$ ipython --no-banner

In [1]: import numpy as np

In [2]: np.set_printoptions(precision=4, suppress=True, linewidth=140, sign=" ")

In [3]: tidy = lambda a: np.round(a, 4) + 0

In [4]: J = np.load("out17.npy")

In [5]: J
Out[5]: 
array([[ 4,  2,  0,  2, -2],
       [ 2,  1,  0,  1, -1],
       [ 0,  0,  0,  0,  0],
       [ 2,  1,  0,  1, -1],
       [-2, -1,  0, -1,  1]])

In [6]: # rows 1 and 3 are equal

In [7]: tidy(J @ np.linalg.pinv(J) @ J)
Out[7]: 
array([[ 4.,  2.,  0.,  2., -2.],
       [ 2.,  1.,  0.,  1., -1.],
       [ 0.,  0.,  0.,  0.,  0.],
       [ 2.,  1.,  0.,  1., -1.],
       [-2., -1.,  0., -1.,  1.]])

In [8]: print(np.linalg.lstsq(J[:-1].T, J[-1])[2])
1

In [9]: tidy(np.trace(np.linalg.pinv(J) @ J))
Out[9]: np.float64(1.0)

In [10]: np.abs(np.diag(np.linalg.qr(J)[1])) > 1e-9
Out[10]: array([ True, False, False, False, False])

In [11]: proj = np.triu(np.array([[9, -3, 9, 9, 2],
    ...:     [5, 5, 8, 0, 1],
    ...:     [-4, 1, 1, 9, -2],
    ...:     [-7, -4, -8, 6, 5],
    ...:     [-9, -8, 0, 8, -5]]), 1) + np.eye(5)

In [12]: A2 = proj @ J @ np.linalg.inv(proj)

In [13]: A2
Out[13]: 
array([[    12.,     42.,   -444.,   3894., -20430.],
       [     0.,      0.,      0.,      0.,      0.],
       [    22.,     77.,   -814.,   7139., -37455.],
       [    -8.,    -28.,    296.,  -2596.,  13620.],
       [    -2.,     -7.,     74.,   -649.,   3405.]])

In [14]: proj @ J - J @ proj
Out[14]: 
array([[  8.,  16., -52., -32., -24.],
       [ -2.,   5., -26., -19.,  -9.],
       [ 22.,  11.,   0.,  11., -11.],
       [-10.,   1., -26., -23.,  -5.],
       [  0.,  -6.,  26.,  18.,  10.]])

In [15]: np.linalg.matrix_rank(A2)
Out[15]: np.int64(1)

In [16]: tidy(np.poly(A2))
Out[16]: array([ 1., -7.,  0.,  0.,  0.,  0.])

In [17]: data = np.load("data.npy")

In [18]: data
Out[18]: 
array([[ 3.3, -9. , -7. ,  3. ],
       [-2. , -5.7, -5. ,  7. ],
       [ 2. ,  3. ,  9.3, -3. ],
       [ 3. , -9. , -7. ,  3.3]])

In [19]: rng = np.random.default_rng(6872)

In [20]: z = rng.permutation(4)

In [21]: z
Out[21]: array([ 0,  3,  1,  2])

In [22]: A2 = data[z][:, z]

In [23]: print(np.diag(A2))
[ 3.3  3.3 -5.7  9.3]

In [24]: tidy(np.linalg.det(A2)), tidy(np.linalg.det(data[z]))
Out[24]: (np.float64(20.6811), np.float64(20.6811))

In [25]: np.trace(A2)
Out[25]: np.float64(10.2)

In [26]: F = np.load("block6.npy")

In [27]: F
Out[27]: 
array([[ 0.7731,  1.0009,  0.0903, -0.9818],
       [ 1.5948,  2.0012,  0.2084, -2.0105],
       [-0.0131,  0.0042,  0.0043,  0.0073],
       [ 0.2026,  2.9994, -2.3985, -2.3866],
       [ 0.7985,  1.0204,  0.1037, -1.0108],
       [ 0.8058,  1.0142,  0.0789, -1.0031],
       [ 1.7919,  5.0146, -2.207 , -4.4237],
       [-0.0002,  0.0285, -0.0142,  0.031 ],
       [ 0.1002,  1.5267, -1.2106, -1.2174],
       [ 1.0177,  4.0057, -2.3016, -3.4069],
       [ 0.0196,  0.0398,  0.0177,  0.0295],
       [ 0.0298,  0.0078, -0.0061,  0.004 ],
       [ 1.8069,  4.9952, -2.1674, -4.3782],
       [ 0.2179,  3.0302, -2.4053, -2.3801],
       [ 0.7797,  1.0266,  0.1084, -1.0119],
       [ 0.9107,  2.528 , -1.1198, -2.235 ],
       [ 1.6116,  2.0261,  0.2132, -1.9929],
       [ 0.107 ,  1.5236, -1.203 , -1.1768],
       [ 0.1993,  2.9829, -2.3858, -2.3983],
       [ 1.778 ,  5.031 , -2.1812, -4.4101],
       [ 0.2149,  3.0091, -2.3842, -2.4008],
       [ 0.0137,  0.0027, -0.0294,  0.0218],
       [ 0.8408,  1.0107,  0.0841, -1.0273],
       [ 1.6761,  3.5008, -1.0276, -3.2079],
       [-0.0063, -0.0011,  0.0293,  0.0307],
       [ 1.6153,  2.0042,  0.1821, -2.0014],
       [ 0.1015,  1.4797, -1.2203, -1.1898]])

In [28]: Xc = (F - F.mean(axis=0)) / F.std(axis=0)

In [29]: tidy(Xc.std(axis=0))
Out[29]: array([ 1.,  1.,  1.,  1.])

In [30]: coef = np.linalg.lstsq(np.delete(Xc, 1, axis=1), Xc[:, 1])[0]

In [31]: tidy(coef)
Out[31]: array([ 0.0597, -0.2146, -0.7923])

In [32]: D = np.linalg.norm(F[:, None] - F[None], axis=-1)

In [33]: np.linalg.matrix_rank(D ** 2)
Out[33]: np.int64(6)

In [34]: tidy(D[:5, :5])
Out[34]: 
array([[ 0.    ,  1.6577,  1.6116,  3.5337,  0.0452],
       [ 1.6577,  0.    ,  3.269 ,  3.142 ,  1.6144],
       [ 1.6116,  3.269 ,  0.    ,  4.5301,  1.6546],
       [ 3.5337,  3.142 ,  4.5301,  0.    ,  3.525 ],
       [ 0.0452,  1.6144,  1.6546,  3.525 ,  0.    ]])

In [35]: np.flatnonzero(D[4] < D.mean() / 2)
Out[35]: array([  0,   4,   5,  14,  22])

In [36]: np.unravel_index(D.round(6).argmax(), D.shape)
Out[36]: (np.int64(6), np.int64(24))

In [37]: D.shape
Out[37]: (27, 27)

In [38]: D[4].round(6).argsort(kind="stable")[:4]
Out[38]: array([  4,  14,   5,   0])

In [39]: K = np.loadtxt("run5.csv", delimiter=",")

In [40]: print(K)
[[ -0.7   0.6   2.1  -0.5]
 [  0.7  -0.7   0.8  -0.8]
 [ -0.1   0.3  -0.9   0. ]
 [  0.7   0.8   0.   -0.4]
 [ 12.  -22.   -4.   22. ]
 [  0.1  -0.1   1.    1. ]
 [ -1.2   1.8  -1.4   0.9]
 [ -2.1  -1.   -1.3  -0.2]
 [  1.2  -0.5  -0.8  -0.1]
 [ -0.1  -0.5  -0.3   0.4]
 [  0.5  -1.2   1.8   0.1]
 [ -0.8  -1.    0.6   1. ]
 [ -0.3   1.4   0.4   0.8]
 [  0.9  -0.1   1.7  -0.3]
 [ -1.4   1.1   0.4  -0.1]
 [  0.   -1.3  -1.    1.8]
 [ -0.7  -0.5   0.6   0.3]
 [ -0.1  -0.3   0.3  -0.6]
 [ -1.3   0.3   0.1   0.4]
 [  1.8   0.    0.6  -0.4]
 [  1.5   0.9  -0.2   0.4]
 [ -1.5  -0.5  -0.1   0.1]
 [  0.3  -2.3  -0.6   0.4]
 [  0.   -1.3  -0.2  -0.1]
 [  1.7   1.8  -0.8   0.2]
 [  1.3  -1.4   0.    0.2]]

In [41]: Xc = K - K.mean(axis=0)

In [42]: vecs = np.linalg.svd(Xc)[2][:1]

In [43]: A2 = Xc - Xc @ vecs.T @ vecs

In [44]: tidy((Xc @ vecs.T).std(axis=0))
Out[44]: array([ 6.4742])

In [45]: print(tidy(np.linalg.norm(A2) / np.linalg.norm(Xc)))
0.2363

In [46]: C = K[[13, 1]].astype(float)

In [47]: for _ in range(7):
    ...:     z = np.linalg.norm(K[:, None] - C, axis=-1).argmin(axis=1)
    ...:     C = np.array([K[z == j].mean(axis=0) for j in range(2)])
    ...: 

In [48]: z
Out[48]: array([ 0,  0,  0,  0,  1,  0,  0,  0,  0,  0,  0,  0,  0,  0,  0,  0,  0,  0,  0,  0,  0,  0,  0,  0,  0,  0])

In [49]: C[1] - C[0]
Out[49]: array([ 11.984, -21.852,  -4.112,  21.82 ])

In [50]: np.abs(C[1] - C[0]).argmax()
Out[50]: np.int64(1)

In [51]: tidy(C)
Out[51]: 
array([[  0.016,  -0.148,   0.112,   0.18 ],
       [ 12.   , -22.   ,  -4.   ,  22.   ]])

In [52]: E = np.load("a.npy")

In [53]: E
Out[53]: 
array([[-2,  6, -2],
       [-1,  3, -1],
       [ 2,  0,  3]])

In [54]: # null space of dimension 1

In [55]: z = rng.permutation(3)

In [56]: z
Out[56]: array([ 2,  0,  1])

In [57]: A2 = E[z][:, z]

In [58]: A2
Out[58]: 
array([[ 3,  2,  0],
       [-2, -2,  6],
       [-1, -1,  3]])

In [59]: np.diag(A2)
Out[59]: array([ 3, -2,  3])

In [60]: np.allclose(A2, E)
Out[60]: False

In [61]: np.trace(A2)
Out[61]: np.int64(4)

In [62]: tidy(np.linalg.det(A2)), tidy(np.linalg.det(E[z]))
Out[62]: (np.float64(0.0), np.float64(0.0))

In [63]: f = np.array([-4, 4])

In [64]: np.array([np.convolve(row, f, "same") for row in E])
Out[64]: 
array([[  8, -32,  32],
       [  4, -16,  16],
       [ -8,   8, -12]])

In [65]: np.correlate(E[1], E[0], "full")
Out[65]: array([  2, -12,  22, -12,   2])

In [66]: np.polyval(f, E[1])
Out[66]: array([ 8, -8,  8])

In [67]: np.cross(E[1, :3], E[0, :3])
Out[67]: array([ 0,  0,  0])

In [68]: U, sigma, Vt = np.linalg.svd(E)

In [69]: vecs = Vt[:(sigma > 1e-8).sum()]

In [70]: x0 = E[0] + -1 * E[1] + rng.integers(2) * np.eye(3)[1]

In [71]: print(x0)
[-1.  4. -1.]

In [72]: tidy(np.linalg.norm(x0 - vecs.T @ vecs @ x0))
Out[72]: np.float64(0.0921)

In [73]: print(tidy(np.diag(vecs.T @ vecs)))
[ 0.3136  0.9915  0.6949]
